% ipython --no-banner

In [1]: import numpy as np

In [2]: np.set_printoptions(suppress=True, linewidth=160)

In [3]: def rnd(a):
   ...:     return np.round(a, 2) + 0
   ...: 

In [4]: mat = np.loadtxt("block1.csv", delimiter=",")

In [5]: mat
Out[5]: 
array([[ 1.,  1.,  1.,  1.,  1.,  1.,  1.,  1.],
       [ 1.,  1., -1., -1., -1., -1.,  1.,  1.],
       [ 1., -1., -1.,  1.,  1., -1., -1.,  1.],
       [ 1., -1.,  1., -1.,  1., -1.,  1., -1.]])

In [6]: Y = mat / np.linalg.norm(mat, axis=1, keepdims=True)

In [7]: C2 = Y @ Y.T

In [8]: (C2 - 2 * np.eye(4)).round(6).argmax(axis=1)
Out[8]: array([1, 0, 0, 0])

In [9]: rnd(C2[1])
Out[9]: array([0., 1., 0., 0.])

In [10]: np.argwhere(np.triu(np.abs(C2) > 0.95, 1))
Out[10]: array([], shape=(0, 2), dtype=int64)

In [11]: theta = np.radians(180)

In [12]: R = np.eye(8)

In [13]: R[1, 1] = R[0, 0] = np.cos(theta)

In [14]: R[1, 0], R[0, 1] = -np.sin(theta), np.sin(theta)

In [15]: rnd(R)
Out[15]: 
array([[-1.,  0.,  0.,  0.,  0.,  0.,  0.,  0.],
       [ 0., -1.,  0.,  0.,  0.,  0.,  0.,  0.],
       [ 0.,  0.,  1.,  0.,  0.,  0.,  0.,  0.],
       [ 0.,  0.,  0.,  1.,  0.,  0.,  0.,  0.],
       [ 0.,  0.,  0.,  0.,  1.,  0.,  0.,  0.],
       [ 0.,  0.,  0.,  0.,  0.,  1.,  0.,  0.],
       [ 0.,  0.,  0.,  0.,  0.,  0.,  1.,  0.],
       [ 0.,  0.,  0.,  0.,  0.,  0.,  0.,  1.]])

In [16]: Y = mat @ R.T

In [17]: rnd(Y)
Out[17]: 
array([[-1., -1.,  1.,  1.,  1.,  1.,  1.,  1.],
       [-1., -1., -1., -1., -1., -1.,  1.,  1.],
       [-1.,  1., -1.,  1.,  1., -1., -1.,  1.],
       [-1.,  1.,  1., -1.,  1., -1.,  1., -1.]])

In [18]: rnd(np.linalg.svd(mat, compute_uv=False)), rnd(np.linalg.svd(Y, compute_uv=False))
Out[18]: (array([2.83, 2.83, 2.83, 2.83]), array([2.83, 2.83, 2.83, 2.83]))

In [19]: np.abs(Y - mat).max(axis=0)
Out[19]: array([2., 2., 0., 0., 0., 0., 0., 0.])

In [20]: np.allclose(np.linalg.norm(mat, axis=1), np.linalg.norm(Y, axis=1))
Out[20]: True

In [21]: def softmax(z):
    ...:     e = np.exp(z - z.max(axis=-1, keepdims=True))
    ...:     return e / e.sum(axis=-1, keepdims=True)
    ...: 

In [22]: rnd(softmax(mat[1]))
Out[22]: array([0.22, 0.22, 0.03, 0.03, 0.03, 0.03, 0.22, 0.22])

In [23]: rnd(softmax(10 * mat[1]))
Out[23]: array([0.25, 0.25, 0.  , 0.  , 0.  , 0.  , 0.25, 0.25])

In [24]: att = mat @ mat.T / np.sqrt(8)

In [25]: softmax(att).round(6).argmax(axis=1)
Out[25]: array([0, 1, 2, 3])

In [26]: arr = np.load("out10.npy")

In [27]: arr
Out[27]: 
array([[ -8,   0,  -8, -14],
       [  0,  -8,  -5,  13],
       [ -8,  -5,  -4,   3],
       [-14,  13,   3,   8]])

In [28]: try:
    ...:     np.linalg.cholesky(arr)
    ...: except np.linalg.LinAlgError as e:
    ...:     print(e)
    ...: 
Matrix is not positive definite

In [29]: np.all(np.linalg.eigvalsh(arr) > 0)
Out[29]: np.False_

In [30]: w, vecs = np.linalg.eigh(arr)

In [31]: x0 = np.array([-1, -1, -3, 2])

In [32]: rnd(x0 @ arr @ x0 / (x0 @ x0)), rnd(w[0]), rnd(w[-1])
Out[32]: (np.float64(-8.67), np.float64(-20.73), np.float64(21.37))

In [33]: rnd(vecs * np.maximum(w, 0) @ vecs.T)
Out[33]: 
array([[ 4.46, -2.56, -2.37, -7.48],
       [-2.56,  3.14,  0.09,  6.05],
       [-2.37,  0.09,  2.22,  2.64],
       [-7.48,  6.05,  2.64, 14.38]])

In [34]: rnd(np.linalg.eigvalsh(arr[1:, 1:]))
Out[34]: array([-17.74,  -1.53,  15.27])

In [35]: (np.sign(vecs[:, -1].round(6)) == np.sign(vecs[0, -1].round(6))).astype(int)
Out[35]: array([1, 0, 0, 0])

In [36]: np.abs(arr).sum(axis=1).max(), rnd(np.abs(w).max())
Out[36]: (np.int64(38), np.float64(21.37))

In [37]: rng = np.random.default_rng(5352)

In [38]: z = rng.permutation(4)

In [39]: z
Out[39]: array([2, 3, 0, 1])

In [40]: Y = arr[z][:, z]

In [41]: rnd(np.sort(np.abs(np.linalg.eigvals(Y))))
Out[41]: array([ 2.83, 15.48, 20.73, 21.37])

In [42]: rnd(np.linalg.det(Y)), rnd(np.linalg.det(arr[z]))
Out[42]: (np.float64(19412.0), np.float64(19412.0))

In [43]: Y
Out[43]: 
array([[ -4,   3,  -8,  -5],
       [  3,   8, -14,  13],
       [ -8, -14,  -8,   0],
       [ -5,  13,   0,  -8]])

In [44]: s = 20 * 0.7 ** np.arange(5)

In [45]: O, _ = np.linalg.qr(np.array([[-0.7, 0.0, 0.6, 0.3, 1.0],
    ...:     [0.4, 1.5, -1.3, -0.3, 0.0],
    ...:     [0.1, 1.9, 2.4, -0.3, 0.3],
    ...:     [-0.4, -0.3, -0.7, -1.5, 1.9],
    ...:     [0.7, -1.9, 0.1, -0.4, 0.8]]))

In [46]: M = rng.normal(size=(30, 5)) * s @ O

In [47]: rnd(M)
Out[47]: 
array([[ 20.89,  -0.2 ,   8.77,  11.9 , -17.74],
       [-19.01, -11.22, -15.74,  -5.45,  32.81],
       [  1.61,  10.48, -17.41,  -1.61,  -2.55],
       [-11.72,  21.49,   4.52,   4.02,  -0.18],
       [ 10.55,  -5.34,  -3.4 , -12.22,  -7.12],
       [  3.4 ,  10.26, -13.13, -16.41, -27.02],
       [  7.63,  -2.4 ,  -6.94,  -7.12, -18.87],
       [  4.52,  -6.88,   8.03,   0.79,  21.12],
       [-21.16,  10.17, -21.71,  14.08,   0.18],
       [ 10.31,   5.87,   0.51,   9.91, -33.98],
       [  2.28,  11.98,  -0.58, -13.5 ,  -1.08],
       [ -3.69,  -3.94, -13.29,   5.49,   6.04],
       [  8.51, -12.39,   1.91,  -3.96,   8.46],
       [ 20.06,   2.89,  18.97,  -4.91, -42.56],
       [ 13.37,   0.7 , -18.9 ,  -5.58, -25.33],
       [-18.12,   5.83,   5.53,  -1.45,  10.51],
       [-11.65,  -3.25,  33.2 ,   3.81,  25.07],
       [ 11.63,  -9.67, -13.76,   3.87,  -2.97],
       [ -0.37,  -6.3 ,  11.7 ,   2.72,  25.94],
       [ 17.51,  23.19,  16.11, -15.9 , -27.13],
       [ 14.45,  19.88,   8.81,  -1.27, -19.24],
       [  6.51,  -4.42,   3.61, -10.38, -26.61],
       [-14.54,  -0.86,  -8.19,   1.33,  27.77],
       [ -9.6 ,   0.15,  -1.17,  -4.61,  14.64],
       [  1.69,  18.05, -12.19,   0.64, -17.87],
       [-15.6 ,  -4.27, -13.2 ,  13.82,  18.93],
       [ 10.97, -14.31,  -8.43,   3.26, -12.25],
       [-12.88,   3.67,  13.72,  -6.42,  15.65],
       [ -5.88, -15.82, -12.81, -20.05,   2.45],
       [  3.3 ,   3.21, -10.02,  -1.45,  -8.93]])

In [48]: f = np.array([2, 1, -2])

In [49]: rnd(np.polyval(f, M[8]))
Out[49]: array([872.68, 215.21, 919.02, 408.73,  -1.76])

In [50]: rnd(np.convolve(M[8], f))
Out[50]: array([-42.33,  -0.82,   9.08, -13.89,  57.86, -27.99,  -0.35])

In [51]: rnd(np.correlate(M[8], M[15], "full"))
Out[51]: array([-222.53,  137.61, -360.  ,  112.29,  304.23, -233.36,  476.44, -254.09,   -3.21])

In [52]: C2 = np.cov(M, rowvar=False)

In [53]: rnd(np.linalg.eigvalsh(C2)[::-1])
Out[53]: array([523.96, 177.95, 114.59,  70.76,  30.14])

In [54]: np.argsort(-M.std(axis=0).round(6), kind="stable")
Out[54]: array([4, 2, 0, 1, 3])

In [55]: rnd(np.corrcoef(M[:, 3], M[:, 1])[0, 1])
Out[55]: np.float64(-0.02)
